% ipython --no-banner

In [1]: import numpy as np

In [2]: import numpy.linalg as la

In [3]: np.set_printoptions(precision=1, suppress=True, linewidth=140, sign=" ")

In [4]: K = np.loadtxt("out17.csv", delimiter=",")

In [5]: K
Out[5]: 
array([[-6.,  0.,  0.,  0., -1.,  0.,  0.,  0.],
       [ 0.,  8.,  0.,  0.,  0., -4.,  0.,  0.],
       [ 0.,  0.,  4.,  2.,  0.,  0.,  4.,  0.],
       [ 0.,  0., -7.,  4.,  0.,  0., -8.,  0.],
       [-2.,  0.,  0.,  0., -2.,  0.,  0., -2.],
       [ 0., -9.,  0.,  0.,  0., -9.,  0.,  0.],
       [ 0.,  0.,  1.,  7.,  0.,  0., -8.,  0.],
       [-4.,  0.,  0.,  0.,  9.,  0.,  0.,  9.]])

In [6]: x0 = np.array([6, 3, 5, 7, 8, 1, 0, 8])

In [7]: K @ np.eye(8)[7]
Out[7]: array([ 0.,  0.,  0.,  0., -2.,  0.,  0.,  9.])

In [8]: K @ x0
Out[8]: array([-44.,  20.,  34.,  -7., -44., -36.,  54., 120.])

In [9]: np.sign((K @ x0).round(6))
Out[9]: array([-1.,  1.,  1., -1., -1., -1.,  1.,  1.])

In [10]: K @ (2 * x0)
Out[10]: array([-88.,  40.,  68., -14., -88., -72., 108., 240.])

In [11]: la.norm(K @ x0) <= la.norm(K, 2) * la.norm(x0) + 1e-9
Out[11]: np.True_

In [12]: K @ np.ones(8)
Out[12]: array([ -7.,   4.,  10., -11.,  -6., -18.,   0.,  14.])

In [13]: (K * x0).sum(axis=1)
Out[13]: array([-44.,  20.,  34.,  -7., -44., -36.,  54., 120.])

In [14]: np.sort(la.eigvals(K).real)
Out[14]: array([-10.9,  -6.4,  -5.3,   0.6,   2.6,   2.6,   6.9,   9.9])

In [15]: (K != 0).astype(int)
Out[15]: 
array([[ 1,  0,  0,  0,  1,  0,  0,  0],
       [ 0,  1,  0,  0,  0,  1,  0,  0],
       [ 0,  0,  1,  1,  0,  0,  1,  0],
       [ 0,  0,  1,  1,  0,  0,  1,  0],
       [ 1,  0,  0,  0,  1,  0,  0,  1],
       [ 0,  1,  0,  0,  0,  1,  0,  0],
       [ 0,  0,  1,  1,  0,  0,  1,  0],
       [ 1,  0,  0,  0,  1,  0,  0,  1]])

In [16]: x0 = np.array([2, -3, 3, 0, 5, 4, -2, -4])

In [17]: rhs = K @ x0

In [18]: rhs
Out[18]: array([-17., -40.,   4.,  -5.,  -6.,  -9.,  19.,   1.])

In [19]: la.solve(K, rhs)
Out[19]: array([ 2., -3.,  3.,  0.,  5.,  4., -2., -4.])

In [20]: Y = np.array([[3], [-4], [-6], [8], [-2], [-2], [7], [-1], [9], [-5], [4], [-3]])

In [21]: cent = np.array([[-2, -2, 2, -3, 1]])

In [22]: rng = np.random.default_rng(4366)

In [23]: A = Y @ cent + 0.3 * rng.normal(size=(12, 5))

In [24]: A
Out[24]: 
array([[ -6. ,  -6.1,   5.8,  -9.1,   3.1],
       [  8.1,   7.8,  -8.1,  12.2,  -3.7],
       [ 11.4,  12. , -12.1,  18.1,  -5.6],
       [-15.7, -16.5,  16.4, -24. ,   7.6],
       [  3.7,   4.1,  -3.7,   6. ,  -1.7],
       [  4. ,   3.6,  -4.4,   6.3,  -2.1],
       [-14.4, -14.3,  14. , -21.6,   7. ],
       [  1.5,   2.4,  -2.4,   2.5,  -1.3],
       [-18.5, -17.9,  18.4, -27.2,   8.7],
       [ 10. ,  10.7, -10.3,  14.9,  -5.3],
       [ -8.3,  -7.8,   7.8, -11.9,   3.8],
       [  5.7,   5.9,  -5.3,   9. ,  -2.8]])

In [25]: Xc = A - A.mean(axis=0)

In [26]: evecs = la.svd(Xc)[2][:1]

In [27]: Y = Xc - Xc @ evecs.T @ evecs

In [28]: np.cov(Xc @ evecs.T, rowvar=False)
Out[28]: array( 623.8)

In [29]: np.round(np.diag(evecs.T @ evecs), 1) + 0
Out[29]: array([ 0.2,  0.2,  0.2,  0.4,  0. ])

In [30]: labels = A[:, 0] > np.median(A[:, 0])

In [31]: f = A[labels].mean(axis=0) - A[~labels].mean(axis=0)

In [32]: np.argsort(-np.abs(f).round(6), kind="stable")
Out[32]: array([ 3,  0,  1,  2,  4])

In [33]: ((A - A.mean(axis=0)) @ f > 0).astype(int)
Out[33]: array([ 0,  1,  1,  0,  1,  1,  0,  1,  0,  1,  0,  1])

In [34]: np.round((((A - A.mean(axis=0)) @ f > 0) == labels).mean(), 1)
Out[34]: np.float64(0.9)

In [35]: round(float(la.norm(A, 2) / la.norm(A)), 1)
Out[35]: 1.0

In [36]: round(np.log10(la.cond(A)))
Out[36]: 2

In [37]: la.matrix_rank(A, rtol=0.1)
Out[37]: np.int64(1)

In [38]: Y = A + rng.integers(-2, 3, (12, 1)) @ rng.integers(-2, 3, (1, 5))

In [39]: Y
Out[39]: 
array([[ -2. ,  -2.1,   9.8,  -5.1,  -0.9],
       [  4.1,   3.8, -12.1,   8.2,   0.3],
       [ 13.4,  14. , -10.1,  20.1,  -7.6],
       [-11.7, -12.5,  20.4, -20. ,   3.6],
       [ -0.3,   0.1,  -7.7,   2. ,   2.3],
       [  6. ,   5.6,  -2.4,   8.3,  -4.1],
       [-10.4, -10.3,  18. , -17.6,   3. ],
       [  5.5,   6.4,   1.6,   6.5,  -5.3],
       [-20.5, -19.9,  16.4, -29.2,  10.7],
       [  6. ,   6.7, -14.3,  10.9,  -1.3],
       [-12.3, -11.8,   3.8, -15.9,   7.8],
       [  7.7,   7.9,  -3.3,  11. ,  -4.8]])

In [40]: np.abs(Y - A).sum(axis=1)
Out[40]: array([ 20.,  20.,  10.,  20.,  20.,  10.,  20.,  20.,  10.,  20.,  20.,  10.])

In [41]: J = np.load("dump.npy")

In [42]: J
Out[42]: 
array([[ 3,  0, -1, -2,  1,  2],
       [ 0,  1,  3,  1, -3, -2],
       [ 0,  0, -1,  2,  2,  3],
       [ 0,  0,  0, -3,  0,  3],
       [ 0,  0,  0,  0,  1, -1],
       [ 0,  0,  0,  0,  0,  2]])

In [43]: x0 = np.array([3, -1, 1, 1, 2, 1, 3, -2])

In [44]: rhs = K @ x0

In [45]: c, lr = np.zeros(8), 1 / la.norm(K, 2) ** 2

In [46]: for i in range(20):
    ...:     c -= lr * K.T @ (K @ c - rhs)
    ...:     if i % 5 == 0: print(i, round(la.norm(K @ c - rhs), 1))
    ...: 
0 20.3
5 7.1
10 3.9
15 3.1

In [47]: round(la.cond(K), 1)
Out[47]: np.float64(50.8)

In [48]: Y = la.inv(J)

In [49]: la.inv(Y)
Out[49]: 
array([[ 3.,  0., -1., -2.,  1.,  2.],
       [ 0.,  1.,  3.,  1., -3., -2.],
       [-0., -0., -1.,  2.,  2.,  3.],
       [-0., -0., -0., -3., -0.,  3.],
       [ 0.,  0.,  0.,  0.,  1., -1.],
       [ 0.,  0.,  0.,  0.,  0.,  2.]])

In [50]: np.allclose(Y, J.T)
Out[50]: False

In [51]: f = np.array([1, 2, -2])

In [52]: np.cross(J[3, :3], J[4, :3])
Out[52]: array([ 0,  0,  0])

In [53]: np.correlate(J[3], J[4], "full")
Out[53]: array([ 0,  0,  0,  3, -3, -3,  3,  0,  0,  0,  0])

In [54]: arr = np.loadtxt("mat.csv", delimiter=",")

In [55]: arr
Out[55]: 
array([[-10.5, -11.4,   6.6,  10.7],
       [ 18.5,  -1.9,  -6.1,  -4.4],
       [ -5.4,  16.7,  -2.3,  -9.3],
       [ 16.8, -10.1,  -3.4,   1.5],
       [  1.2, -16.6,   3.8,  10.5],
       [  8.9, -16.1,   0.9,   7.8],
       [  3.3, -16.7,   3.1,  10. ],
       [ 18.2,  -0.4,  -6.4,  -5.3],
       [ -9. ,  16. ,  -0.9,  -7.8],
       [-16. ,  11.4,   2.8,  -2.6],
       [-12.5,  14.5,   0.7,  -5.7],
       [ 13.9,   8.1,  -7. ,  -9.6],
       [ 17.5,  -8.8,  -3.9,   0.5],
       [  9.9, -15.8,   0.5,   7.3],
       [-18.4,   1.6,   6.1,   4.6],
       [  1.1,  16.1,  -4.5, -10.9],
       [-10.6,  15.5,  -0.2,  -6.9],
       [  7.9, -16.3,   1.4,   8.3],
       [ 14.4,   7.6,  -7. ,  -9.3],
       [ -6.1, -14.3,   5.8,  11.2]])

In [56]: labels = arr[:, 1] > np.median(arr[:, 1])

In [57]: f = arr[labels].mean(axis=0) - arr[~labels].mean(axis=0)

In [58]: round((((arr - arr.mean(axis=0)) @ f > 0) == labels).mean(), 1)
Out[58]: np.float64(1.0)

In [59]: np.argsort(-np.abs(f).round(6), kind="stable")
Out[59]: array([ 1,  3,  0,  2])

In [60]: labels.astype(int)
Out[60]: array([ 0,  0,  1,  0,  0,  0,  0,  1,  1,  1,  1,  1,  0,  0,  1,  1,  1,  0,  1,  0])

In [61]: U, sig, Vh = la.svd(arr)

In [62]: sig.round(1) + 0
Out[62]: array([ 70.4,  55.2,   0. ,   0. ])

In [63]: Y = U[:, :2] @ np.diag(sig[:2]) @ Vh[:2]

In [64]: Y
Out[64]: 
array([[-10.5, -11.4,   6.6,  10.7],
       [ 18.5,  -1.9,  -6.1,  -4.4],
       [ -5.4,  16.7,  -2.3,  -9.3],
       [ 16.8, -10.1,  -3.4,   1.5],
       [  1.2, -16.6,   3.8,  10.5],
       [  8.9, -16.1,   0.9,   7.8],
       [  3.3, -16.7,   3.1,  10. ],
       [ 18.2,  -0.4,  -6.4,  -5.3],
       [ -9. ,  16. ,  -0.9,  -7.8],
       [-16. ,  11.4,   2.8,  -2.6],
       [-12.5,  14.5,   0.7,  -5.7],
       [ 13.9,   8.1,  -7. ,  -9.6],
       [ 17.5,  -8.8,  -3.9,   0.5],
       [  9.9, -15.8,   0.5,   7.3],
       [-18.4,   1.6,   6.1,   4.6],
       [  1.1,  16.1,  -4.5, -10.9],
       [-10.6,  15.5,  -0.2,  -6.9],
       [  7.9, -16.3,   1.4,   8.3],
       [ 14.4,   7.6,  -7. ,  -9.3],
       [ -6.1, -14.3,   5.8,  11.2]])

In [65]: round(float(la.norm(arr - Y) / la.norm(arr)), 1)
Out[65]: 0.0

In [66]: round(float(la.norm(arr - Y, 2)), 1), np.round(sig[2], 1)
Out[66]: (0.0, np.float64(0.0))

In [67]: np.round(np.abs(arr - Y).max(), 1)
Out[67]: np.float64(0.0)

In [68]: feats = np.loadtxt("block18.csv", delimiter=",")

In [69]: feats.round(1) + 0
Out[69]: 
array([[ -5.2,  37.1, -43. , -17.2, -52.2,  -8.9,  25.9,  19.8,  28. , -58.2],
       [ -0.7,  18.3, -23.7, -11.2, -27.5,  -2.1,  12.8,   6.8,  15.1, -33.6],
       [ -0.2,  15.6, -20.8, -10.2, -23.9,  -1.2,  11. ,   5.1,  13.2, -29.9],
       [  1. ,   5.6,  -9.9,  -5.9, -10.3,   1.7,   4.9,  -0.3,   6.2, -15.5],
       [  1. ,   4.7,  -8.9,  -5.4,  -9. ,   1.9,   4.4,  -0.7,   5.5, -14.2],
       [  0.9,   1.4,  -4.8,  -3.4,  -4.2,   2.3,   2.6,  -1.8,   3. ,  -8.6],
       [  0.8,   0.8,  -4. ,  -2.9,  -3.2,   2.3,   2.2,  -1.8,   2.5,  -7.3],
       [  0.8,   0.7,  -3.8,  -2.8,  -3.1,   2.3,   2.2,  -1.8,   2.4,  -7.1],
       [  0.4,  -0.5,  -1.7,  -1.5,  -0.8,   2. ,   1.4,  -1.6,   1.1,  -3.8],
       [  0.3,  -0.6,  -1.6,  -1.4,  -0.8,   2. ,   1.3,  -1.6,   1. ,  -3.7],
       [  0.3,  -0.6,  -1.4,  -1.2,  -0.5,   1.9,   1.2,  -1.5,   0.9,  -3.3],
       [  0. ,  -0.7,  -0.5,  -0.5,   0.1,   1.2,   0.8,  -0.9,   0.4,  -1.6],
       [  0. ,  -0.3,  -0.1,  -0.1,   0.1,   0.4,   0.3,  -0.2,   0.1,  -0.4],
       [  0. ,  -0.2,  -0.1,  -0.1,   0.1,   0.3,   0.2,  -0.2,   0.1,  -0.3],
       [  0.1,   0.4,   0.1,   0.1,  -0.2,  -0.4,  -0.4,   0.2,  -0.1,   0.4],
       [  0.1,   0.4,   0.1,   0.1,  -0.2,  -0.5,  -0.4,   0.2,  -0.1,   0.4],
       [  0.8,   1.5,   0.1,  -0.1,  -0.9,  -1.5,  -1.8,   0.5,  -0.3,   1.4],
       [  3.7,   3.2,   0.5,  -1.1,  -2.1,  -3.2,  -6.2,  -0.7,  -1.1,   3.4],
       [  8.1,   4. ,   1.7,  -2.7,  -2.1,  -3.9, -12.6,  -4.2,  -2.6,   6.4],
       [  8.3,   4. ,   1.8,  -2.8,  -2.1,  -4. , -13. ,  -4.4,  -2.7,   6.5],
       [ 11.1,   3.9,   2.8,  -3.7,  -1.6,  -4. , -17.1,  -7. ,  -3.9,   8.5],
       [ 14.6,   3.5,   4.2,  -4.9,  -0.7,  -3.9, -22.1, -10.3,  -5.4,  11.1],
       [ 18.1,   2.8,   5.8,  -6. ,   0.6,  -3.6, -27.2, -14. ,  -7. ,  13.8],
       [ 18.1,   2.8,   5.8,  -6. ,   0.6,  -3.6, -27.2, -14. ,  -7. ,  13.8],
       [ 25.9,   0.5,   9.9,  -8.4,   4.1,  -2.5, -38.6, -22.5, -10.9,  20.2],
       [ 31.9,  -1.7,  13.3, -10.2,   7.3,  -1.3, -47.3, -29.3, -14.1,  25.3],
       [ 32.2,  -1.8,  13.5, -10.2,   7.5,  -1.3, -47.8, -29.7, -14.3,  25.6],
       [ 33.9,  -2.5,  14.4, -10.7,   8.4,  -0.9, -50.1, -31.6, -15.2,  27. ],
       [ 44.9,  -7.5,  21.3, -13.7,  15.3,   1.7, -66.5, -44.7, -21.4,  37. ]])

In [70]: labels = feats[:, 9] > np.median(feats[:, 9])

In [71]: f = feats[labels].mean(axis=0) - feats[~labels].mean(axis=0)

In [72]: ((feats - feats.mean(axis=0)) @ f > 0).astype(int)
Out[72]: array([ 0,  0,  0,  0,  0,  0,  0,  0,  0,  0,  0,  0,  0,  0,  0,  0,  0,  0,  1,  1,  1,  1,  1,  1,  1,  1,  1,  1,  1])

In [73]: labels.astype(int)
Out[73]: array([ 0,  0,  0,  0,  0,  0,  0,  0,  0,  0,  0,  0,  0,  0,  0,  1,  1,  1,  1,  1,  1,  1,  1,  1,  1,  1,  1,  1,  1])

In [74]: la.matrix_rank(feats, rtol=0.1)
Out[74]: np.int64(3)

In [75]: la.cond(feats) > 100
Out[75]: np.True_

In [76]: U, sig, Vh = la.svd(feats)

In [77]: evecs = Vh[:(sig > 1e-8).sum()]

In [78]: x0 = feats[10] + 3 * feats[24] + rng.integers(2) * np.eye(10)[3]

In [79]: x0
Out[79]: array([  78.1,    0.9,   28.3,  -26.5,   11.8,   -5.6, -114.6,  -69.1,  -31.9,   57.3])

In [80]: la.matrix_rank(np.vstack([feats, x0]))
Out[80]: np.int64(3)

In [81]: np.round(la.norm(x0 - evecs.T @ evecs @ x0), 1)
Out[81]: np.float64(0.0)

In [82]: dist = la.norm(feats[:, None] - feats[None], axis=-1)

In [83]: np.flatnonzero(dist[4] < dist.mean() / 2)
Out[83]: array([  3,   4,   5,   6,   7,   8,   9,  10,  11,  12,  13,  14,  15])

In [84]: dist[4].round(6).argsort(kind="stable")[:4]
Out[84]: array([ 4,  3,  5,  6])

In [85]: (dist + 1e9 * np.eye(29)).round(6).argmin(axis=1)
Out[85]: 
array([  1,   2,   1,   4,   3,   6,   7,   6,   9,   8,   9,  12,  13,  12,  15,  14,  15,  16,  19,  18,  19,  20,  23,  22,  25,  26,
        25,  26,  27])

In [86]: dist.shape
Out[86]: (29, 29)

In [87]: F = np.loadtxt("data.csv", delimiter=",")

In [88]: F
Out[88]: 
array([[ 0.,  0.,  0.,  0., -1.,  0.,  0.,  2.,  0.,  0.],
       [ 0.,  1.,  0.,  0.,  0., -2., -1.,  0., -2.,  2.],
       [ 0.,  0., -2.,  0.,  0., -1., -3.,  0., -3.,  0.],
       [-2.,  0.,  0., -3.,  2.,  0.,  0., -2.,  0.,  0.],
       [-2.,  0.,  0., -1., -3.,  0.,  0.,  1.,  0.,  0.],
       [ 0.,  0., -2.,  0.,  0., -3.,  3.,  0., -1., -3.],
       [ 0.,  3., -3.,  0.,  0., -1., -2.,  0., -3., -1.],
       [-3.,  0.,  0., -1.,  2.,  0.,  0., -2.,  0.,  0.],
       [ 0., -2., -1.,  0.,  0.,  1.,  0.,  0., -2., -1.],
       [ 0., -3., -2.,  0.,  0., -3.,  1.,  0., -2., -1.]])

In [89]: np.unravel_index(np.abs(F).argmax(), F.shape)
Out[89]: (np.int64(2), np.int64(6))

In [90]: F - F[0]
Out[90]: 
array([[ 0.,  0.,  0.,  0.,  0.,  0.,  0.,  0.,  0.,  0.],
       [ 0.,  1.,  0.,  0.,  1., -2., -1., -2., -2.,  2.],
       [ 0.,  0., -2.,  0.,  1., -1., -3., -2., -3.,  0.],
       [-2.,  0.,  0., -3.,  3.,  0.,  0., -4.,  0.,  0.],
       [-2.,  0.,  0., -1., -2.,  0.,  0., -1.,  0.,  0.],
       [ 0.,  0., -2.,  0.,  1., -3.,  3., -2., -1., -3.],
       [ 0.,  3., -3.,  0.,  1., -1., -2., -2., -3., -1.],
       [-3.,  0.,  0., -1.,  3.,  0.,  0., -4.,  0.,  0.],
       [ 0., -2., -1.,  0.,  1.,  1.,  0., -2., -2., -1.],
       [ 0., -3., -2.,  0.,  1., -3.,  1., -2., -2., -1.]])

In [91]: round(la.norm(F), 1)
Out[91]: np.float64(14.1)

In [92]: F.sum(axis=1)
Out[92]: array([  1.,  -2.,  -9.,  -5.,  -5.,  -6.,  -7.,  -4.,  -5., -10.])

In [93]: F.sum(axis=0)
Out[93]: array([ -7.,  -1., -10.,  -5.,   0.,  -9.,  -2.,  -1., -13.,  -4.])

In [94]: np.abs(F).max()
Out[94]: np.float64(3.0)
